$ ipython --no-banner

In [1]: import numpy as np

In [2]: from numpy import linalg as LA

In [3]: np.set_printoptions(precision=2, suppress=True, linewidth=100, sign=" ")

In [4]: W2 = np.array([[0, 2, 3, 0, 0],
   ...:     [1, 0, 0, 3, 0],
   ...:     [3, 1, 0, 1, 0],
   ...:     [0, 1, 0, 2, 3],
   ...:     [1, 2, 2, 2, 2]])

In [5]: rng = np.random.default_rng(936)

In [6]: X = (rng.random((15, 5)) < 0.25) @ W2

In [7]: X
Out[7]: 
array([[ 1,  2,  2,  2,  2],
       [ 0,  1,  0,  2,  3],
       [ 0,  0,  0,  0,  0],
       [ 0,  2,  3,  0,  0],
       [ 1,  0,  0,  3,  0],
       [ 3,  1,  0,  1,  0],
       [ 1,  0,  0,  3,  0],
       [ 0,  3,  3,  2,  3],
       [ 4,  3,  2,  3,  2],
       [ 3,  3,  3,  1,  0],
       [ 1,  4,  5,  2,  2],
       [ 1,  2,  3,  3,  0],
       [ 2,  3,  2,  7,  5],
       [ 1,  0,  0,  3,  0],
       [ 1,  2,  2,  2,  2]])

In [8]: # rows 4 and 6 are equal

In [9]: B = np.c_[X[:, :1] @ np.array([[-5]]), np.array([-5, 6, -5, 2, 2, -1, -3, -9, -3, -7, 8, 9, 6, 1, -5])]

In [10]: B
Out[10]: 
array([[ -5,  -5],
       [  0,   6],
       [  0,  -5],
       [  0,   2],
       [ -5,   2],
       [-15,  -1],
       [ -5,  -3],
       [  0,  -9],
       [-20,  -3],
       [-15,  -7],
       [ -5,   8],
       [ -5,   9],
       [-10,   6],
       [ -5,   1],
       [ -5,  -5]])

In [11]: LA.norm(LA.qr(X)[0].T @ B, axis=0) ** 2 / ((B ** 2).sum(axis=0) + 1e-12)
Out[11]: array([ 1. ,  0.2])

In [12]: np.round(LA.norm(B - X @ LA.lstsq(X, B)[0], axis=0), 2) + 0
Out[12]: array([  0.,  19.])

In [13]: LA.matrix_rank(np.c_[X, B])
Out[13]: np.int64(6)
